>>> import numpy as np
>>> from numpy import linalg as LA
>>> np.set_printoptions(suppress=True, linewidth=140)
>>> tidy = lambda a: np.round(a, 1) + 0
>>> K = np.loadtxt("x.csv", delimiter=",")
>>> K
array([[ 0., -5.,  0.,  0.,  0.,  0.,  0.,  0.,  0.,  0.,  0.,  0.,  0.],
       [ 0.,  0.,  0.,  0.,  0.,  0.,  0.,  0.,  0.,  0.,  0., -4.,  0.],
       [ 0.,  0.,  0.,  0.,  0.,  0.,  1.,  0.,  0.,  0.,  0.,  0.,  0.],
       [ 0.,  0.,  0.,  0.,  0.,  0.,  0.,  0.,  0.,  0.,  0.,  0.,  2.],
       [ 0.,  0.,  0.,  0.,  0.,  0.,  0., -2.,  0.,  0.,  0.,  0.,  0.],
       [ 0.,  0.,  0., -4.,  0.,  0.,  0.,  0.,  0.,  0.,  0.,  0.,  0.],
       [ 0.,  0.,  0.,  0.,  0.,  0.,  0.,  0.,  0., -2.,  0.,  0.,  0.],
       [ 0.,  0.,  0.,  0.,  0.,  0.,  0.,  0.,  0.,  0.,  0.,  0.,  0.],
       [ 0.,  0., -1.,  0.,  0.,  0.,  0.,  0.,  0.,  0.,  0.,  0.,  0.],
       [ 0.,  0.,  0.,  0.,  0., -3.,  0.,  0.,  0.,  0.,  0.,  0.,  0.],
       [ 0.,  0.,  0.,  0.,  0.,  0.,  0.,  0.,  0.,  0.,  0.,  0.,  0.],
       [ 0.,  0.,  0.,  0.,  0.,  0.,  0.,  0.,  1.,  0.,  0.,  0.,  0.],
       [ 0.,  0.,  0.,  0.,  0.,  0.,  0.,  0.,  0.,  0.,  5.,  0.,  0.]])
>>> # 2 groups of indices that never mix
>>> Uu, sv, vt = LA.svd(K)
>>> sv
array([5., 5., 4., 4., 3., 2., 2., 2., 1., 1., 1., 0., 0.])
>>> np.argmax(sv[:-1] / (sv[1:] + 1e-6)) + 1
np.int64(11)
>>> other = Uu[:, :11] @ np.diag(sv[:11]) @ vt[:11]
>>> LA.matrix_rank(other)
np.int64(11)
>>> tidy(LA.norm(K - other, 2)), sv[11]
(np.float64(0.0), np.float64(0.0))
>>> LA.matrix_rank(K, rtol=0.05)
np.int64(11)
>>> r = LA.matrix_rank(K)
>>> r
np.int64(11)
>>> N = LA.svd(K)[2][r:].T
>>> LA.matrix_rank(K.T @ K), LA.matrix_rank(K @ K.T)
(np.int64(11), np.int64(11))
>>> [int(LA.matrix_rank(K[:, :j + 1])) for j in range(13)]
[0, 1, 2, 3, 3, 4, 5, 6, 7, 8, 9, 10, 11]
>>> np.allclose(K @ N, 0)
True
>>> K[:, 10] @ K[:, 2]
np.float64(0.0)
>>> tidy(LA.svd(K, compute_uv=False))
array([5., 5., 4., 4., 3., 2., 2., 2., 1., 1., 1., 0., 0.])
>>> E = np.array([[6.0, 0.0, 3.0, 0.0, 3.0],
...     [0.0, 5.0, 0.0, 0.0, 0.0],
...     [3.0, 0.0, 14.0, 0.0, 9.0],
...     [0.0, 0.0, 0.0, 5.0, 0.0],
...     [3.0, 0.0, 9.0, 0.0, 14.0]])
>>> P = np.triu(np.array([[-2, 0, 1, -1, -1],
...     [-1, 2, 0, -1, -1],
...     [0, -1, -2, 1, -1],
...     [1, -1, 2, 0, 0],
...     [0, 0, 0, -1, -2]]), 1) + np.eye(5)
>>> other = P @ E @ LA.inv(P)
>>> other
array([[  6.,   0.,   2.,  -1.,   6.],
       [ -3.,   5.,  -6.,   3., -18.],
       [  0.,   0.,   5.,   0.,   0.],
       [  0.,   0.,   0.,   5.,   0.],
       [  3.,   0.,   6.,  -3.,  23.]])
>>> np.poly(other)
array([     1.,    -44.,    630.,  -4100.,  12625., -15000.])
>>> np.trace(other), np.trace(E)
(np.float64(44.0), np.float64(44.0))
>>> other = LA.inv(E)
>>> tidy(LA.det(E) * LA.det(other))
np.float64(1.0)
>>> np.allclose(other, E.T)
False
>>> tidy(other)
array([[ 0.2,  0. ,  0. ,  0. ,  0. ],
       [ 0. ,  0.2,  0. ,  0. ,  0. ],
       [ 0. ,  0. ,  0.1,  0. , -0.1],
       [ 0. ,  0. ,  0. ,  0.2,  0. ],
       [ 0. ,  0. , -0.1,  0. ,  0.1]])
>>> tidy(LA.inv(other))
array([[ 6.,  0.,  3.,  0.,  3.],
       [ 0.,  5.,  0.,  0.,  0.],
       [ 3.,  0., 14.,  0.,  9.],
       [ 0.,  0.,  0.,  5.,  0.],
       [ 3.,  0.,  9.,  0., 14.]])
>>> tidy(LA.det(E) * other)
array([[ 2875.,     0.,  -375.,     0.,  -375.],
       [    0.,  3000.,     0.,     0.,     0.],
       [ -375.,     0.,  1875.,     0., -1125.],
       [    0.,     0.,     0.,  3000.,     0.],
       [ -375.,     0., -1125.,     0.,  1875.]])
>>> (np.abs(other) > 1e-9).astype(int)
array([[1, 0, 1, 0, 1],
       [0, 1, 0, 0, 0],
       [1, 0, 1, 0, 1],
       [0, 0, 0, 1, 0],
       [1, 0, 1, 0, 1]])
